% ipython --no-banner

In [1]: import numpy as np

In [2]: np.set_printoptions(precision=2, suppress=True, linewidth=140, floatmode="fixed")

In [3]: rnd = lambda a: np.round(a, 2) + 0

In [4]: E = np.load("sample1.npy")

In [5]: print(E)
[[ 1.94  0.59  0.41]
 [ 5.52  0.01  2.88]
 [-3.48 -1.61 -0.07]
 [-2.48 -2.41  1.33]
 [ 3.49  1.59  0.09]
 [-2.97 -1.99  0.61]
 [-2.47 -0.19 -1.14]
 [-6.46 -1.39 -1.88]
 [-4.48 -0.82 -1.53]
 [ 1.02  1.40 -1.00]
 [-4.50 -3.03  0.91]
 [ 6.50  1.39  1.92]
 [-1.51  1.22 -2.12]
 [-6.47 -1.38 -1.90]
 [-5.01 -0.39 -2.17]
 [-3.96 -1.20 -0.82]
 [ 3.02  1.99 -0.61]
 [-4.49 -0.78 -1.51]]

In [6]: Q, V = np.linalg.qr(E[:, :1])[0], np.linalg.qr(E[:, 1:])[0]

In [7]: s = np.linalg.svd(Q.T @ V, compute_uv=False)

In [8]: print((s > 0.9).sum())
1

In [9]: print(rnd(np.degrees(np.arccos(s.clip(0, 1)))))
[0.70]

In [10]: G = np.cov(E, rowvar=False)

In [11]: print(np.argsort(-E.std(axis=0).round(6), kind="stable"))
[0 1 2]

In [12]: print(G.shape)
(3, 3)

In [13]: print(rnd(np.polyfit(E[:, 0], E[:, 1], 1)))
[0.27 0.01]

In [14]: print(rnd(np.median(E, axis=0)))
[-2.72 -0.58 -0.72]

In [15]: D = np.linalg.norm(E[:, None] - E[None], axis=-1)

In [16]: print((D + 1e9 * np.eye(18)).round(6).argmin(axis=1))
[ 9 11  5  5 16  2 15 13 17  0  5  1  6  7 17  8  4  8]

In [17]: print(rnd(D[:5, :5]))
[[0.00 4.39 5.87 5.42 1.87]
 [4.39 0.00 9.61 8.50 3.79]
 [5.87 9.61 0.00 1.90 7.67]
 [5.42 8.50 1.90 0.00 7.29]
 [1.87 3.79 7.67 7.29 0.00]]

In [18]: print(np.flatnonzero(D[4] < D.mean() / 2))
[ 0  4 16]

In [19]: print(np.unravel_index(D.round(6).argmax(), D.shape))
(np.int64(11), np.int64(13))

In [20]: print(rnd(D[4]))
[ 1.87  3.79  7.67  7.29  0.00  7.40  6.34 10.57  8.48  2.71  9.27  3.53  5.48 10.58  9.02  8.01  0.93  8.48]

In [21]: M = np.load("dump.npy")

In [22]: print(M)
[[3 2 2 3]
 [2 1 1 2]
 [4 3 3 4]
 [4 3 3 4]]

In [23]: rng = np.random.default_rng(725)

In [24]: idx = rng.permutation(4)

In [25]: print(idx)
[3 2 0 1]

In [26]: out = M[idx][:, idx]

In [27]: print(out)
[[4 3 4 3]
 [4 3 4 3]
 [3 2 3 2]
 [2 1 2 1]]

In [28]: print(rnd(np.sort(np.abs(np.linalg.eigvals(out)))))
[ 0.00  0.00  0.18 11.18]

In [29]: print(np.diag(out))
[4 3 3 1]

In [30]: print(rnd(np.linalg.det(out)), rnd(np.linalg.det(M[idx])))
0.0 0.0

In [31]: U, s, VT = np.linalg.svd(M)

In [32]: V = VT[:(s > 1e-8).sum()]

In [33]: vec = M[1] + 3 * M[2] + rng.integers(2) * np.eye(4)[1]

In [34]: print(vec)
[14.00 11.00 10.00 14.00]

In [35]: print(rnd(np.diag(V.T @ V)))
[0.50 0.50 0.50 0.50]

In [36]: print(rnd(V.T @ V))
[[0.50 0.00 0.00 0.50]
 [0.00 0.50 0.50 0.00]
 [0.00 0.50 0.50 0.00]
 [0.50 0.00 0.00 0.50]]

In [37]: U, s, VT = np.linalg.svd(M)

In [38]: print(np.argmax(s[:-1] / (s[1:] + 1e-6)) + 1)
2

In [39]: out = U[:, :2] @ np.diag(s[:2]) @ VT[:2]

In [40]: print(rnd(np.linalg.norm(M - out) / np.linalg.norm(M)))
0.0

In [41]: print(rnd(np.abs(M - out).max()))
0.0

In [42]: X = np.array([[1, 0, 0], [-4, 1, 0], [-2, 1, 1]])

In [43]: out = X / np.sqrt((X ** 2).mean(axis=1, keepdims=True))

In [44]: print(np.linalg.matrix_rank(X - X.mean(axis=1, keepdims=True)))
2

In [45]: print(rnd(out[2]))
[-1.41  0.71  0.71]

In [46]: out = np.array([[1, 3, 2], [1, 0, 3], [1, 5, 5]])

In [47]: print(out.T @ X.T)
[[  1  -3   0]
 [  3 -12  -1]
 [  2  -5   4]]

In [48]: print(np.einsum("ik,kj->ij", X, out))
[[  1   3   2]
 [ -3 -12  -5]
 [  0  -1   4]]

In [49]: print(np.einsum("ik,kj->ji", X, out))
[[  1  -3   0]
 [  3 -12  -1]
 [  2  -5   4]]

In [50]: print(X @ X)
[[ 1  0  0]
 [-8  1  0]
 [-8  2  1]]

In [51]: print([int(np.linalg.matrix_rank(np.linalg.matrix_power(X, p))) for p in range(1, 4)])
[3, 3, 3]

In [52]: print(np.linalg.matrix_power(X - np.diag(np.diag(X)), 3))
[[0 0 0]
 [0 0 0]
 [0 0 0]]

In [53]: print(rnd(np.sort(np.linalg.eigvals(X))))
[1.00 1.00 1.00]

In [54]: f = np.array([3, -3])

In [55]: print(np.convolve(X[1], f))
[-12  15  -3   0]

In [56]: print(np.array([np.convolve(row, f, "same") for row in X]))
[[  3  -3   0]
 [-12  15  -3]
 [ -6   9   0]]

In [57]: K = np.array([[1.1, 1.2, -7.5], [-0.6, -0.7, -2.0], [1.4, -0.8, -10.0]])

In [58]: idx = rng.permutation(3)

In [59]: print(idx)
[1 2 0]

In [60]: out = K[idx][:, idx]

In [61]: print(np.diag(out))
[ -0.70 -10.00   1.10]

In [62]: print(rnd(np.linalg.det(out)), rnd(np.linalg.det(K[idx])))
-15.57 -15.57

In [63]: out = K / np.sqrt((K ** 2).mean(axis=1, keepdims=True))

In [64]: print(np.linalg.matrix_rank(out) == np.linalg.matrix_rank(K))
True

In [65]: print(rnd(np.linalg.norm(out, axis=1)))
[1.73 1.73 1.73]

In [66]: m1 = np.array([[-1.5, -0.2, 1.4],
    ...:     [-1.64, -0.28, 1.36],
    ...:     [-0.6, -0.8, 0.5],
    ...:     [2.2, 0.4, -0.7]])

In [67]: vec = np.array([-2, 1, 3])

In [68]: y = m1 @ vec

In [69]: print(rnd(np.linalg.pinv(m1) @ m1))
[[1.00 0.00 0.00]
 [0.00 1.00 0.00]
 [0.00 0.00 1.00]]

In [70]: y = y + 0.02 * rng.normal(size=4)

In [71]: print(rnd(y))
[ 7.02  7.10  1.88 -6.09]

In [72]: c, *_ = np.linalg.lstsq(m1, y)

In [73]: print(rnd(c))
[-1.99  1.03  3.03]

In [74]: print(rnd(np.linalg.norm(y - m1 @ c)))
0.0

In [75]: Q = m1.astype(float).copy()

In [76]: for j in range(3):
    ...:     Q[:, j] -= Q[:, :j] @ (Q[:, :j].T @ Q[:, j])
    ...:     Q[:, j] /= np.linalg.norm(Q[:, j])
    ...: 

In [77]: print(rnd(Q))
[[-0.47  0.16  0.56]
 [-0.52  0.09  0.42]
 [-0.19 -0.98  0.07]
 [ 0.69 -0.09  0.71]]

In [78]: print(rnd(Q.T @ Q))
[[1.00 0.00 0.00]
 [0.00 1.00 0.00]
 [0.00 0.00 1.00]]

In [79]: P = m1 @ np.linalg.solve(m1.T @ m1, m1.T)

In [80]: print(np.allclose(P @ P, P))
True

In [81]: print(rnd(P))
[[ 0.57  0.49 -0.03  0.06]
 [ 0.49  0.45  0.04 -0.07]
 [-0.03  0.04  1.00  0.00]
 [ 0.06 -0.07  0.00  0.99]]

In [82]: print(rnd((np.eye(4) - P) @ m1))
[[0.00 0.00 0.00]
 [0.00 0.00 0.00]
 [0.00 0.00 0.00]
 [0.00 0.00 0.00]]

In [83]: feats = np.array([[0.5, 0.33, 0.17], [0.0, 0.5, 0.5], [0.17, 0.33, 0.5]])

In [84]: print(feats)
[[0.50 0.33 0.17]
 [0.00 0.50 0.50]
 [0.17 0.33 0.50]]

In [85]: out = np.array([[1, 1, 4], [-6, 0, 9], [3, 5, -8]])

In [86]: print(rnd(feats @ out))
[[-0.97  1.35  3.61]
 [-1.50  2.50  0.50]
 [-0.31  2.67 -0.35]]

In [87]: print(rnd(out.T @ feats.T))
[[-0.97 -1.50 -0.31]
 [ 1.35  2.50  2.67]
 [ 3.61  0.50 -0.35]]

In [88]: print(np.linalg.matrix_rank(feats @ out))
3

In [89]: J = np.load("data.npy")

In [90]: print(J)
[[0 1 1]
 [1 0 1]
 [1 1 0]]

In [91]: f = np.array([7, -6, -5])

In [92]: out = J + np.outer(f, np.eye(3)[1])

In [93]: print(rnd(np.linalg.det(out) / np.linalg.det(J)), rnd(1 + np.linalg.solve(J, f)[1]))
5.0 5.0

In [94]: print(np.linalg.matrix_rank(np.linalg.inv(out) - np.linalg.inv(J), tol=1e-8))
1

In [95]: out = np.array([[5, -2], [-9, 9]])

In [96]: Z = np.kron(out, J)

In [97]: print(Z.shape)
(6, 6)

In [98]: print(Z)
[[ 0  5  5  0 -2 -2]
 [ 5  0  5 -2  0 -2]
 [ 5  5  0 -2 -2  0]
 [ 0 -9 -9  0  9  9]
 [-9  0 -9  9  0  9]
 [-9 -9  0  9  9  0]]

In [99]: print(np.linalg.matrix_rank(Z))
6

In [100]: vals, V = np.linalg.eigh(J)

In [101]: vec = np.array([2, 3, 3])

In [102]: print(rnd(vec @ J @ vec / (vec @ vec)), rnd(vals[0]), rnd(vals[-1]))
1.91 -1.0 2.0

In [103]: print(vec @ J @ vec)
42

In [104]: print(rnd(V * np.maximum(vals, 0) @ V.T))
[[0.67 0.67 0.67]
 [0.67 0.67 0.67]
 [0.67 0.67 0.67]]

In [105]: print(np.abs(J).sum(axis=1).max(), rnd(np.abs(vals).max()))
2 2.0

In [106]: f = np.array([-2, 3, -3])

In [107]: A = np.outer(rng.normal(size=18), f) + 0.1 * rng.normal(size=(18, 3))

In [108]: print(rnd(A))
[[ 2.37 -3.30  3.49]
 [ 0.66 -1.03  0.98]
 [-0.59  0.90 -0.92]
 [-2.83  4.22 -4.36]
 [-0.83  1.33 -1.23]
 [ 0.41 -0.53  0.52]
 [-0.99  1.37 -1.41]
 [-0.70  0.63 -0.56]
 [-0.87  1.78 -1.62]
 [ 0.22 -0.34  0.45]
 [ 2.04 -2.94  2.99]
 [-1.66  2.86 -2.72]
 [ 1.23 -1.80  1.89]
 [-1.73  2.46 -2.46]
 [-0.04 -0.26  0.31]
 [-4.00  5.84 -5.89]
 [-1.87  2.86 -2.68]
 [ 0.43 -0.57  0.54]]

In [109]: print(rnd(np.abs(A).max()))
5.89

In [110]: print(A.shape)
(18, 3)

In [111]: A[18]
IndexError: index 18 is out of bounds for axis 0 with size 18


In [112]: print(rnd(np.linalg.svd(A, compute_uv=False)))
[16.23  0.50  0.28]

In [113]: idx = rng.permutation(3)

In [114]: out = A[:, idx] * rng.choice([-1, 1], 3)

In [115]: print(rnd(out))
[[-3.30 -2.37  3.49]
 [-1.03 -0.66  0.98]
 [ 0.90  0.59 -0.92]
 [ 4.22  2.83 -4.36]
 [ 1.33  0.83 -1.23]
 [-0.53 -0.41  0.52]
 [ 1.37  0.99 -1.41]
 [ 0.63  0.70 -0.56]
 [ 1.78  0.87 -1.62]
 [-0.34 -0.22  0.45]
 [-2.94 -2.04  2.99]
 [ 2.86  1.66 -2.72]
 [-1.80 -1.23  1.89]
 [ 2.46  1.73 -2.46]
 [-0.26  0.04  0.31]
 [ 5.84  4.00 -5.89]
 [ 2.86  1.87 -2.68]
 [-0.57 -0.43  0.54]]

In [116]: U, _, VT = np.linalg.svd(A.T @ out)

In [117]: print(rnd(U @ VT))
[[ 0.00 -1.00  0.00]
 [ 1.00  0.00  0.00]
 [ 0.00  0.00  1.00]]

In [118]: print(rnd(np.linalg.lstsq(A, out)[0]))
[[ 0.00 -1.00  0.00]
 [ 1.00  0.00  0.00]
 [ 0.00  0.00  1.00]]

In [119]: Z = out[[14, 11]].astype(float)

In [120]: for _ in range(7):
     ...:     idx = np.linalg.norm(out[:, None] - Z, axis=-1).argmin(axis=1)
     ...:     Z = np.array([out[idx == j].mean(axis=0) for j in range(2)])
     ...: 

In [121]: print(idx)
[0 0 0 1 1 0 1 0 1 0 0 1 0 1 0 1 1 0]

In [122]: print(rnd(Z))
[[-0.92 -0.60  0.97]
 [ 2.84  1.85 -2.80]]

In [123]: Xs = A - A.mean(axis=0)

In [124]: U, s, VT = np.linalg.svd(Xs, full_matrices=False)

In [125]: print(rnd(s))
[15.49  0.50  0.24]

In [126]: print(np.linalg.matrix_rank(Xs))
3

In [127]: print((np.sign(U[:, 0]) == np.sign(U[0, 0])).astype(int))
[1 1 0 0 0 1 0 1 0 1 1 0 1 0 1 0 0 1]

In [128]: print(rnd(np.abs(VT[-1])))
[0.15 0.65 0.74]

In [129]: print(rnd(Xs.mean(axis=0)))
[0.00 0.00 0.00]

In [130]: print(rnd((s ** 2).sum() ** 2 / (s ** 4).sum()))
1.0
